>>> import numpy as np
>>> from numpy import linalg as LA
>>> np.set_printoptions(precision=2, suppress=True, linewidth=100, floatmode="fixed")
>>> rnd = lambda a: np.round(a, 2) + 0
>>> J = np.loadtxt("sample4.csv", delimiter=",")
>>> print(J)
[[-3.00  3.00  0.00  3.00]
 [ 0.00  1.00  0.00 -2.00]
 [ 0.00  0.00  2.00  1.00]
 [ 0.00  0.00  0.00  2.00]]
>>> w, evecs = LA.eig(J)
>>> print(np.prod(w))
-12.0
>>> print(rnd(np.sort(LA.eigvals(J.T))))
[-3.00  1.00  2.00  2.00]
>>> print(rnd(np.sort(LA.eigvals(LA.inv(J)))))
[-0.33  0.50  0.50  1.00]
>>> print(rnd(LA.eigvals(J).sum().real))
2.0
>>> print(np.einsum("ii->", J))
2.0
>>> print(np.kron(np.eye(2, dtype=int), J))
[[-3.00  3.00  0.00  3.00 -0.00  0.00  0.00  0.00]
 [ 0.00  1.00  0.00 -2.00  0.00  0.00  0.00 -0.00]
 [ 0.00  0.00  2.00  1.00  0.00  0.00  0.00  0.00]
 [ 0.00  0.00  0.00  2.00  0.00  0.00  0.00  0.00]
 [-0.00  0.00  0.00  0.00 -3.00  3.00  0.00  3.00]
 [ 0.00  0.00  0.00 -0.00  0.00  1.00  0.00 -2.00]
 [ 0.00  0.00  0.00  0.00  0.00  0.00  2.00  1.00]
 [ 0.00  0.00  0.00  0.00  0.00  0.00  0.00  2.00]]
>>> rng = np.random.default_rng(3363)
>>> out = J + rng.integers(-2, 3, (4, 3)) @ rng.integers(-2, 3, (3, 4))
>>> print(out)
[[ 1.00  4.00 -1.00  5.00]
 [ 0.00 -3.00 -2.00  2.00]
 [ 6.00 -1.00  3.00  2.00]
 [ 0.00  2.00 -4.00  6.00]]
>>> print(out - J)
[[ 4.00  1.00 -1.00  2.00]
 [ 0.00 -4.00 -2.00  4.00]
 [ 6.00 -1.00  1.00  1.00]
 [ 0.00  2.00 -4.00  4.00]]
>>> print(LA.matrix_rank(out - J, tol=1e-8))
3
>>> O, r_ = LA.qr(J)
>>> print(np.trace(O @ O.T))
4.0
>>> print(O @ r_)
[[-3.00  3.00  0.00  3.00]
 [ 0.00  1.00  0.00 -2.00]
 [ 0.00  0.00  2.00  1.00]
 [ 0.00  0.00  0.00  2.00]]
>>> print(np.abs(np.diag(r_)))
[3.00 1.00 2.00 2.00]
>>> print(O.shape, r_.shape)
(4, 4) (4, 4)
>>> print(O.T @ O)
[[1.00 0.00 0.00 0.00]
 [0.00 1.00 0.00 0.00]
 [0.00 0.00 1.00 0.00]
 [0.00 0.00 0.00 1.00]]
>>> print(abs(r_[0, 0]), rnd(LA.norm(J[:, 0])))
3.0 3.0
>>> t = np.radians(135)
>>> r_ = np.eye(4)
>>> r_[1, 1] = r_[0, 0] = np.cos(t)
>>> r_[1, 0], r_[0, 1] = -np.sin(t), np.sin(t)
>>> print(rnd(r_))
[[-0.71  0.71  0.00  0.00]
 [-0.71 -0.71  0.00  0.00]
 [ 0.00  0.00  1.00  0.00]
 [ 0.00  0.00  0.00  1.00]]
>>> out = J @ r_.T
>>> print(np.allclose(LA.norm(J, axis=1), LA.norm(out, axis=1)))
True
>>> print(rnd(np.abs(out - J).max(axis=0)))
[7.24 3.00 0.00 0.00]
>>> print(rnd(LA.det(r_)), rnd(np.trace(r_)))
1.0 0.59
>>> print(rnd(out))
[[ 4.24  0.00  0.00  3.00]
 [ 0.71 -0.71  0.00 -2.00]
 [ 0.00  0.00  2.00  1.00]
 [ 0.00  0.00  0.00  2.00]]
>>> feats = np.cumsum(np.array([[-3, 1, 1, -1],
...     [0, 0, -3, 1],
...     [3, 2, -3, 2],
...     [1, 0, 1, 1],
...     [-3, -3, 1, -1],
...     [3, -3, -2, 2],
...     [-2, 2, -3, -1],
...     [-1, 0, 3, 0],
...     [2, 1, -2, -3],
...     [0, 3, 0, 0],
...     [0, -1, -1, 2],
...     [-3, 0, 0, 0],
...     [1, -1, 2, 2],
...     [3, 3, -3, -1],
...     [0, 0, -2, 1],
...     [-1, 1, 0, -1],
...     [-1, 2, 0, 3],
...     [3, 2, -2, -2],
...     [0, -2, -3, -3],
...     [2, -3, -2, -3],
...     [-1, -2, 3, 2],
...     [-1, 2, 2, -2],
...     [-2, 3, 2, 0],
...     [-1, -3, 2, 2],
...     [-2, 2, 1, -2],
...     [-2, 2, 3, -3],
...     [1, 0, -1, -3],
...     [0, -1, 3, -2],
...     [-3, -3, 2, 3]]), axis=0)
>>> print(feats)
[[ -3   1   1  -1]
 [ -3   1  -2   0]
 [  0   3  -5   2]
 [  1   3  -4   3]
 [ -2   0  -3   2]
 [  1  -3  -5   4]
 [ -1  -1  -8   3]
 [ -2  -1  -5   3]
 [  0   0  -7   0]
 [  0   3  -7   0]
 [  0   2  -8   2]
 [ -3   2  -8   2]
 [ -2   1  -6   4]
 [  1   4  -9   3]
 [  1   4 -11   4]
 [  0   5 -11   3]
 [ -1   7 -11   6]
 [  2   9 -13   4]
 [  2   7 -16   1]
 [  4   4 -18  -2]
 [  3   2 -15   0]
 [  2   4 -13  -2]
 [  0   7 -11  -2]
 [ -1   4  -9   0]
 [ -3   6  -8  -2]
 [ -5   8  -5  -5]
 [ -4   8  -6  -8]
 [ -4   7  -3 -10]
 [ -7   4  -1  -7]]
>>> out = feats / LA.norm(feats, axis=1, keepdims=True)
>>> cov = out @ out.T
>>> print(rnd(LA.norm(out, axis=1)))
[1.00 1.00 1.00 1.00 1.00 1.00 1.00 1.00 1.00 1.00 1.00 1.00 1.00 1.00 1.00 1.00 1.00 1.00 1.00
 1.00 1.00 1.00 1.00 1.00 1.00 1.00 1.00 1.00 1.00]
>>> print((cov - 2 * np.eye(29)).round(6).argmax(axis=1))
[28 11 16 16  7  6  7  4 20 23 14 10  4 14 13 13  2  2  9 21 19 19  9  9 22 26 25 26 27]
>>> cov = np.cov(feats, rowvar=False)
>>> print(rnd(np.polyfit(feats[:, 1], feats[:, 3], 1)))
[-0.50  1.99]
>>> print(rnd(np.corrcoef(feats.T)))
[[ 1.00 -0.07 -0.76  0.51]
 [-0.07  1.00 -0.35 -0.40]
 [-0.76 -0.35  1.00 -0.24]
 [ 0.51 -0.40 -0.24  1.00]]
>>> print(rnd(cov))
[[ 6.36 -0.51 -8.67  4.99]
 [-0.51  9.40 -4.91 -4.73]
 [-8.67 -4.91 20.65 -4.19]
 [ 4.99 -4.73 -4.19 14.83]]
>>> print(np.argsort(-feats.std(axis=0).round(6), kind="stable"))
[2 3 1 0]
>>> print(rnd(feats.std(axis=0)))
[2.48 3.01 4.46 3.78]
>>> out = np.array([[1, 1, 5], [4, 0, 1]])
>>> data = out.T @ out
>>> print(data)
[[17  1  9]
 [ 1  1  5]
 [ 9  5 26]]
>>> # looks like rank 2
>>> out = data / np.sqrt((data ** 2).mean(axis=1, keepdims=True))
>>> print(rnd(data - data.mean(axis=1, keepdims=True)))
[[ 8.00 -8.00  0.00]
 [-1.33 -1.33  2.67]
 [-4.33 -8.33 12.67]]
>>> print(rnd(LA.norm(out, axis=1)))
[1.73 1.73 1.73]
>>> print(LA.matrix_rank(data - data.mean(axis=1, keepdims=True)))
2
>>> print(rnd(out[1]))
[0.33 0.33 1.67]
>>> print(data[0] @ data[2])
392
>>> print(rnd(LA.norm(data, axis=0)))
[19.26  5.20 27.96]
>>> print(rnd(LA.norm(data, 2)))
32.3
>>> print(rnd(LA.norm(data[0] - data[2])))
19.21
>>> print(rnd(LA.norm(data, 1)), rnd(LA.norm(data, np.inf)))
40.0 40.0
>>> print(rnd(LA.norm(data[0], 1)), rnd(LA.norm(data[0], np.inf)))
27.0 17.0
>>> print(LA.cond(data) > 100)
True
>>> print(np.argsort(-LA.norm(data, axis=0).round(6), kind="stable")[:3])
[2 0 1]
>>> w, evecs = LA.eigh(data)
>>> print(rnd(w))
[ 0.00 11.70 32.30]
>>> print(np.abs(evecs[:, -1]).round(6).argmax())
2
>>> labels = rng.permutation(3)
>>> print(labels)
[1 2 0]
>>> out = data[labels][:, labels]
>>> print(rnd(np.sort(np.abs(LA.eigvals(out)))))
[ 0.00 11.70 32.30]
>>> arr = np.array([[0, 1, -3], [1, 2, -1], [-3, -1, 0]])
>>> print(arr)
[[ 0  1 -3]
 [ 1  2 -1]
 [-3 -1  0]]
>>> vec = np.array([0, 1, 0])
>>> h1 = np.maximum(arr @ vec, 0)
>>> print(h1)
[1 2 0]
>>> print(rnd(np.tanh(arr @ vec)))
[ 0.76  0.96 -0.76]
>>> print(np.maximum(arr @ vec, 0) - np.maximum(-arr @ vec, 0))
[ 1  2 -1]
